$ ipython --no-banner

In [1]: import numpy as np

In [2]: np.set_printoptions(precision=3, suppress=True, linewidth=140)

In [3]: def tidy(a):
   ...:     return np.round(a, 3) + 0
   ...: 

In [4]: feats = np.load("data.npy")

In [5]: print(feats)
[[ 0 -1  1  2 -2  3  6 -8  0 -5]
 [ 1  0  0 -8  2  5  1 -4  4 -2]
 [-1  0  0 -1  2 -2  3 -1  3  0]
 [-2  8  1  0  7 -6 -3 -6  0  7]
 [ 2 -2 -2 -7  0  1 -2 -4 -4 -1]
 [-3 -5  2  6 -1  0 -2  8 -4  3]
 [-6 -1 -3  3  2  2  0  1  0 -7]
 [ 8  4  1  6  4 -8 -1  0  2  1]
 [ 0 -4 -3  0  4  4  0 -2  0  4]
 [ 5  2  0 -7  1 -3  7 -1 -4  0]]

In [6]: print(tidy(np.linalg.norm(feats)))
36.959

In [7]: print(feats.shape)
(10, 10)

In [8]: print(feats.sum(axis=1))
[ -4  -1   3   6 -19   4  -9  17   3   0]

In [9]: vec = np.array([1, 2, 0, -2, -1, 1, 0, -2, 2, 1])

In [10]: print(vec @ feats @ vec)
0

In [11]: q = np.linalg.solve(np.eye(10) - feats, np.eye(10) + feats)

In [12]: print(tidy(np.linalg.det(q)))
1.0

In [13]: A2 = feats ** -1
Traceback (most recent call last):
  Cell In[13], line 1
    A2 = feats ** -1
ValueError: Integers to negative integer powers are not allowed.


In [14]: A2 = np.linalg.inv(feats)

In [15]: print(tidy(np.linalg.det(feats) * np.linalg.det(A2)))
1.0

In [16]: print(tidy(np.linalg.slogdet(feats)[0]))
1.0

In [17]: X = np.load("w.npy")

In [18]: print(X)
[[ 9  7  9  4 11  6  7  0  9  8  3  6]
 [ 6  9  4  1 10 10  2  1  5  0 11  5]
 [ 9  9  8  3 12  8  5  0  7  5  6  7]
 [ 6  7  5  2  9  8  4  0  7  3  8  4]
 [ 6  9  4  1 10 10  2  1  5  0 11  5]
 [ 9  1  1  2  1 14  0  0  1  0  9  0]
 [ 9  6  4  2  7 12  0  0  3  0  9  3]
 [12  0  6  5  2 10  0  0  5  6  1  0]
 [ 9  9  8  3 12  8  5  0  7  5  6  7]
 [ 3  3  3  2  5  6  5  1  9  4  7  0]
 [ 9  2  6  4  5  8  3  0  7  6  3  1]
 [ 3  5  2  1  6  8  3  2  7  1 10  1]
 [ 6  4  1  1  4 12  0  1  3  0 11  0]
 [ 3  7  1  0  7 10  1  3  5  0 13  2]
 [ 9  2  6  4  5  8  3  0  7  6  3  1]
 [ 9  0  3  4  0 10  0  0  5  4  3  0]
 [ 9  9  8  3 12  8  5  0  7  5  6  7]
 [12  8  7  3 10 12  0  0  3  2  7  6]
 [ 6  2  2  2  3 10  0  0  5  1  8  0]
 [12  4  9  5  8  8  4  0  7  8  1  4]
 [ 9 11  7  2 13 10  3  0  5  2  9  8]
 [ 3  5  2  1  6  8  3  2  7  1 10  1]
 [ 9  0  3  4  0 10  0  0  5  4  3  0]
 [15  1  9  6  5 10  1  0  5  8  0  2]
 [ 6  9  4  1 10 10  2  1  5  0 11  5]
 [15  5  7  4  7 14  0  0  1  2  5  4]
 [12  0  6  5  2 10  0  0  5  6  1  0]
 [ 9  0  3  4  0 10  0  0  5  4  3  0]
 [12  0  6  5  2 10  0  0  5  6  1  0]
 [12  1  5  4  3 12  0  0  3  3  4  0]
 [15  1  9  6  5 10  1  0  5  8  0  2]
 [ 9  9  8  3 12  8  5  0  7  5  6  7]
 [ 9  7  9  4 11  6  7  0  9  8  3  6]
 [12  8  7  3 10 12  0  0  3  2  7  6]
 [ 9 11  7  2 13 10  3  0  5  2  9  8]
 [12  3  4  3  4 14  0  0  1  0  7  1]]

In [19]: U, sig, VT = np.linalg.svd(X)

In [20]: evecs = VT[:(sig > 1e-8).sum()]

In [21]: rng = np.random.default_rng(3772)

In [22]: vec = X[32] + -2 * X[19] + rng.integers(2) * np.eye(12)[7]

In [23]: print(vec)
[-15.  -1.  -9.  -6.  -5. -10.  -1.   0.  -5.  -8.   1.  -2.]

In [24]: print(tidy(np.linalg.norm(vec - evecs.T @ evecs @ vec)))
0.0
